% python3 -q
>>> import numpy as np
>>> np.set_printoptions(precision=2, suppress=True, linewidth=200, floatmode="fixed")
>>> rd = lambda a: np.round(a, 2) + 0
>>> E = np.load("x.npy")
>>> print(E)
[[9 0 2]
 [0 9 0]
 [2 0 9]]
>>> # 2 blocks once reordered
>>> low = np.linalg.cholesky(E)
>>> low @ low.T
array([[9.00, 0.00, 2.00],
       [0.00, 9.00, 0.00],
       [2.00, 0.00, 9.00]])
>>> rd(np.diag(low) ** 2)
array([9.00, 9.00, 8.56])
>>> A = np.array([[-2, 1], [2, -2]])
>>> A[:, 0] = 3 * A[:, 1]
>>> A
array([[ 3,  1],
       [-6, -2]])
>>> # rank 1
>>> rank = np.linalg.matrix_rank(A)
>>> print(rank)
1
>>> N = np.linalg.svd(A)[2][rank:].T
>>> np.linalg.matrix_rank(A.T @ A), np.linalg.matrix_rank(A @ A.T)
(np.int64(1), np.int64(1))
>>> rd(N @ N.T)
array([[ 0.10, -0.30],
       [-0.30,  0.90]])
>>> U, sv, VT = np.linalg.svd(A)
>>> V = VT[:(sv > 1e-8).sum()]
>>> rng = np.random.default_rng(74)
>>> vec = A[0] + -2 * A[1] + rng.integers(2) * np.eye(2)[0]
>>> vec
array([15.00,  5.00])
>>> np.allclose(V.T @ V @ vec, vec)
True
>>> np.linalg.matrix_rank(np.vstack([A, vec]))
np.int64(1)
>>> print(rd(V.T @ V))
[[0.90 0.30]
 [0.30 0.10]]
>>> U, sv, VT = np.linalg.svd(A)
>>> np.argmax(sv[:-1] / (sv[1:] + 1e-6)) + 1
np.int64(1)
>>> print(rd(sv))
[7.07 0.00]
>>> out = U[:, :1] @ np.diag(sv[:1]) @ VT[:1]
>>> print(rd(out))
[[ 3.00  1.00]
 [-6.00 -2.00]]
>>> r0 = np.array([0, 0, 4])
>>> mat = np.outer(rng.normal(size=26), r0) + 0.3 * rng.normal(size=(26, 3))
>>> rd(mat)
array([[ 0.11,  0.05,  0.45],
       [ 0.14, -0.24,  3.32],
       [ 0.24, -0.07, -1.02],
       [-0.04,  0.22, -3.47],
       [ 0.62, -0.38, -1.20],
       [ 0.64, -0.65,  0.03],
       [ 0.13, -0.53,  1.04],
       [-0.57,  0.02, -0.86],
       [-0.28,  0.74,  2.94],
       [ 0.62,  0.24,  6.72],
       [ 0.01, -0.24,  3.95],
       [ 0.49, -0.52, -1.12],
       [ 0.31,  0.03,  0.00],
       [ 0.30,  0.22,  1.79],
       [ 0.34, -0.32,  0.90],
       [-0.15, -0.20, -4.29],
       [-0.21,  0.58, -5.45],
       [-0.02, -0.04,  1.06],
       [-0.20,  0.33,  5.47],
       [ 0.02,  0.48,  1.47],
       [-0.18, -0.03,  3.56],
       [-0.44, -0.65,  0.93],
       [-0.37, -0.17,  1.08],
       [-0.53, -0.16, -4.03],
       [ 0.19, -0.21,  5.65],
       [-0.28,  0.24, -2.76]])
>>> # column 2 is much longer than the rest
>>> P = mat @ np.linalg.solve(mat.T @ mat, mat.T)
>>> rd(np.linalg.eigvalsh(P))
array([0.00, 0.00, 0.00, 0.00, 0.00, 0.00, 0.00, 0.00, 0.00, 0.00, 0.00, 0.00, 0.00, 0.00, 0.00, 0.00, 0.00, 0.00, 0.00, 0.00, 0.00, 0.00, 0.00, 1.00, 1.00, 1.00])
>>> rd(P @ mat[:, 1])
array([ 0.05, -0.24, -0.07,  0.22, -0.38, -0.65, -0.53,  0.02,  0.74,  0.24, -0.24, -0.52,  0.03,  0.22, -0.32, -0.20,  0.58, -0.04,  0.33,  0.48, -0.03, -0.65, -0.17, -0.16, -0.21,  0.24])
>>> np.trace(P)
np.float64(3.0)
